$ ipython --no-banner

In [1]: import numpy as np

In [2]: np.set_printoptions(precision=2, suppress=True, linewidth=120, legacy="1.25")

In [3]: F = np.load("test9.npy")

In [4]: print(F)
[[  1  -4  16 -64]
 [  1  -3   9 -27]
 [  1  -2   4  -8]
 [  1  -1   1  -1]
 [  1   0   0   0]
 [  1   1   1   1]
 [  1   2   4   8]
 [  1   3   9  27]]

In [5]: f = np.array([2, 1, 1])

In [6]: print(np.cross(F[6, :3], F[0, :3]))
[ 48 -12  -6]

In [7]: print(np.correlate(F[6], F[0], "full"))
[ -64 -112 -228 -455  114  -28    8]

In [8]: print(np.array([np.convolve(row, f, "same") for row in F]))
[[  -7   29 -116  -48]
 [  -5   16  -48  -18]
 [  -3    7  -14   -4]
 [  -1    2   -2    0]
 [   1    1    0    0]
 [   3    4    4    2]
 [   5   11   22   12]
 [   7   22   66   36]]

In [9]: print(np.polyval(f, F[6]))
[  4  11  37 137]

In [10]: print(round(float(np.linalg.norm(F[6] - F[4])), 2))
9.17

In [11]: print(round(np.linalg.norm(F, "nuc"), 2))
97.56

In [12]: print(round(float(np.linalg.norm(F, 1)), 2), round(np.linalg.norm(F, np.inf), 2))
136.0 85.0

In [13]: print(np.linalg.norm(F, axis=1).argmax())
0

In [14]: print(round(np.linalg.norm(F, 2), 2))
76.9

In [15]: data = np.load("w.npy")

In [16]: print(data)
[[-1.  0.  0.  0.  0.  0.  0.]
 [ 0.  1.  0.  0.  0.  0.  0.]
 [ 0.  0. -1.  0.  0.  0.  0.]
 [ 0.  0.  0.  1.  0.  0.  0.]
 [ 0.  0.  0.  0.  1.  0.  0.]
 [ 0.  0.  0.  0.  0.  1.  0.]
 [ 0.  0.  0.  0.  0.  0.  1.]]

In [17]: rng = np.random.default_rng(66706)

In [18]: B = data + rng.integers(-2, 3, (7, 1)) @ rng.integers(-2, 3, (1, 7))

In [19]: print(B)
[[-5. -4.  2. -4.  2.  4.  0.]
 [ 4.  5. -2.  4. -2. -4.  0.]
 [ 2.  2. -2.  2. -1. -2.  0.]
 [-4. -4.  2. -3.  2.  4.  0.]
 [ 0.  0.  0.  0.  1.  0.  0.]
 [-2. -2.  1. -2.  1.  3.  0.]
 [ 4.  4. -2.  4. -2. -4.  1.]]

In [20]: print(np.round(np.linalg.svd(B - data, compute_uv=False), 2) + 0)
[18.  0.  0.  0.  0.  0.  0.]
